% python3 -q
>>> import numpy as np
>>> np.set_printoptions(suppress=True, linewidth=200)
>>> F = np.load("layer16.npy")
>>> F.round(3)
array([[-0.097,  0.477, -0.334,  0.805, -0.053],
       [-0.259, -0.415, -0.33 ,  0.131,  0.797],
       [-0.679,  0.403, -0.371, -0.48 , -0.085],
       [-0.615, -0.533,  0.24 ,  0.313, -0.428],
       [-0.291,  0.392,  0.765,  0.077,  0.413]])
>>> # keeps lengths
>>> rng = np.random.default_rng(2179)
>>> labels = rng.permutation(5)
>>> labels
array([2, 1, 4, 3, 0])
>>> B = F[labels][:, labels]
>>> B.round(3)
array([[-0.371,  0.403, -0.085, -0.48 , -0.679],
       [-0.33 , -0.415,  0.797,  0.131, -0.259],
       [ 0.765,  0.392,  0.413,  0.077, -0.291],
       [ 0.24 , -0.533, -0.428,  0.313, -0.615],
       [-0.334,  0.477, -0.053,  0.805, -0.097]])
>>> np.round(np.sort(np.abs(np.linalg.eigvals(B))), 3)
array([1., 1., 1., 1., 1.])
>>> A = np.loadtxt("test14.csv", delimiter=",")
>>> A
array([[ 1.,  0.,  0.,  0.,  0.,  0.,  0.,  0.,  0.],
       [-2.,  1.,  0.,  0.,  0.,  0.,  0.,  0.,  0.],
       [ 2., -1.,  1.,  0.,  0.,  0.,  0.,  0.,  0.],
       [ 1.,  1.,  0.,  1.,  0.,  0.,  0.,  0.,  0.],
       [-2.,  1.,  0.,  2.,  1.,  0.,  0.,  0.,  0.],
       [ 0., -1.,  1., -1.,  0.,  1.,  0.,  0.,  0.],
       [-1.,  1.,  1.,  2., -2.,  1.,  1.,  0.,  0.],
       [-1., -2., -2.,  1., -2.,  0.,  0.,  1.,  0.],
       [ 1., -1.,  2.,  0.,  0.,  1., -2.,  0.,  1.]])
>>> # triangular: eigenvalues sit on the diagonal
>>> B = A / np.sqrt((A ** 2).mean(axis=1, keepdims=True))
>>> np.round(np.linalg.norm(B, axis=1), 3)
array([3., 3., 3., 3., 3., 3., 3., 3., 3.])
>>> B[1].round(3)
array([-2.683,  1.342,  0.   ,  0.   ,  0.   ,  0.   ,  0.   ,  0.   ,  0.   ])
>>> B = A[0, 0] * A[1:] - np.outer(A[1:, 0], A[0])
>>> B
array([[ 0.,  1.,  0.,  0.,  0.,  0.,  0.,  0.,  0.],
       [ 0., -1.,  1.,  0.,  0.,  0.,  0.,  0.,  0.],
       [ 0.,  1.,  0.,  1.,  0.,  0.,  0.,  0.,  0.],
       [ 0.,  1.,  0.,  2.,  1.,  0.,  0.,  0.,  0.],
       [ 0., -1.,  1., -1.,  0.,  1.,  0.,  0.,  0.],
       [ 0.,  1.,  1.,  2., -2.,  1.,  1.,  0.,  0.],
       [ 0., -2., -2.,  1., -2.,  0.,  0.,  1.,  0.],
       [ 0., -1.,  2.,  0.,  0.,  1., -2.,  0.,  1.]])
>>> A[:, 0] / A[0, 0]
array([ 1., -2.,  2.,  1., -2.,  0., -1., -1.,  1.])
>>> np.linalg.matrix_rank(B), np.linalg.matrix_rank(A)
(np.int64(8), np.int64(9))
>>> vec = np.array([3, 3, 2, 3, 0, 3, 0, 2, 0])
>>> a = np.maximum(B @ vec, 0)
>>> np.maximum(B @ vec, 0) - np.maximum(-B @ vec, 0)
array([ 3., -1.,  6.,  9., -1., 14., -5.,  4.])
>>> np.round(np.tanh(B @ vec), 3)
array([ 0.995, -0.762,  1.   ,  1.   , -0.762,  1.   , -1.   ,  0.999])
